>>> import numpy as np
>>> np.set_printoptions(precision=1, suppress=True, linewidth=120, sign=" ")
>>> def tidy(a):
...     return np.round(a, 1) + 0
... 
>>> X = np.load("case4.npy")
>>> print(tidy(X))
[[-0.1  0.1 -1. ]
 [-0.7 -0.7  0.1]
 [-0.7  0.7  0.1]]
>>> tidy(X.T @ X)
array([[ 1.,  0.,  0.],
       [ 0.,  1.,  0.],
       [ 0.,  0.,  1.]])
>>> tidy(X[:, 0] @ X[:, 2])
np.float64(0.0)
>>> tidy(np.linalg.svd(X, compute_uv=False))
array([ 1.,  1.,  1.])
>>> tidy(np.linalg.pinv(X))
array([[-0.1, -0.7, -0.7],
       [ 0.1, -0.7,  0.7],
       [-1. ,  0.1,  0.1]])
>>> vec = np.array([-2, 2, 2])
>>> tidy(np.sort(np.abs(np.degrees(np.angle(np.linalg.eigvals(X))))))
array([   0. ,  148.7,  148.7])
>>> [p for p in range(1, 25) if np.allclose(np.linalg.matrix_power(X, p), np.eye(3))]
[]
>>> print(tidy(np.abs(np.linalg.eigvals(X))))
[ 1.  1.  1.]
>>> M2 = np.array([[1, 1, 2], [1, 2, 0], [-2, -1, -2]])
>>> feats = np.triu(M2, 1)
>>> print(feats)
[[ 0  1  2]
 [ 0  0  0]
 [ 0  0  0]]
>>> vec = np.array([0, 4, 0])
>>> feats @ vec
array([ 4,  0,  0])
>>> print((feats @ vec).argmax())
0
>>> feats @ (2 * vec)
array([ 8,  0,  0])
>>> print(feats @ np.ones(3))
[ 3.  0.  0.]
>>> np.linalg.norm(feats @ vec) <= np.linalg.norm(feats, 2) * np.linalg.norm(vec) + 1e-9
np.True_
>>> np.einsum("ij,j->i", feats, vec)
array([ 4,  0,  0])
>>> feats @ np.eye(3)[1]
array([ 1.,  0.,  0.])
>>> r = np.linalg.matrix_rank(feats)
>>> r
np.int64(1)
>>> ns = np.linalg.svd(feats)[2][r:].T
>>> [int(np.linalg.matrix_rank(feats[:i])) for i in range(1, len(feats) + 1)]
[1, 1, 1]
>>> print(np.allclose(feats @ ns, 0))
True
>>> tidy(feats @ ns)
array([[ 0.,  0.],
       [ 0.,  0.],
       [ 0.,  0.]])
>>> print(np.linalg.matrix_rank(feats.T @ feats), np.linalg.matrix_rank(feats @ feats.T))
1 1
>>> tidy(ns @ ns.T)
array([[ 1. ,  0. ,  0. ],
       [ 0. ,  0.8, -0.4],
       [ 0. , -0.4,  0.2]])
>>> left, sv, Vh = np.linalg.svd(feats)
>>> evecs = Vh[:(sv > 1e-8).sum()]
>>> rng = np.random.default_rng(67466)
>>> vec = feats[1] + -1 * feats[2] + rng.integers(2) * np.eye(3)[2]
>>> print(vec)
[ 0.  0.  1.]
>>> tidy(evecs.T @ evecs)
array([[ 0. ,  0. ,  0. ],
       [ 0. ,  0.2,  0.4],
       [ 0. ,  0.4,  0.8]])
>>> print(tidy(np.linalg.norm(vec - evecs.T @ evecs @ vec)))
0.4
>>> np.linalg.matrix_rank(np.vstack([feats, vec]))
np.int64(2)
>>> tidy(np.diag(evecs.T @ evecs))
array([ 0. ,  0.2,  0.8])
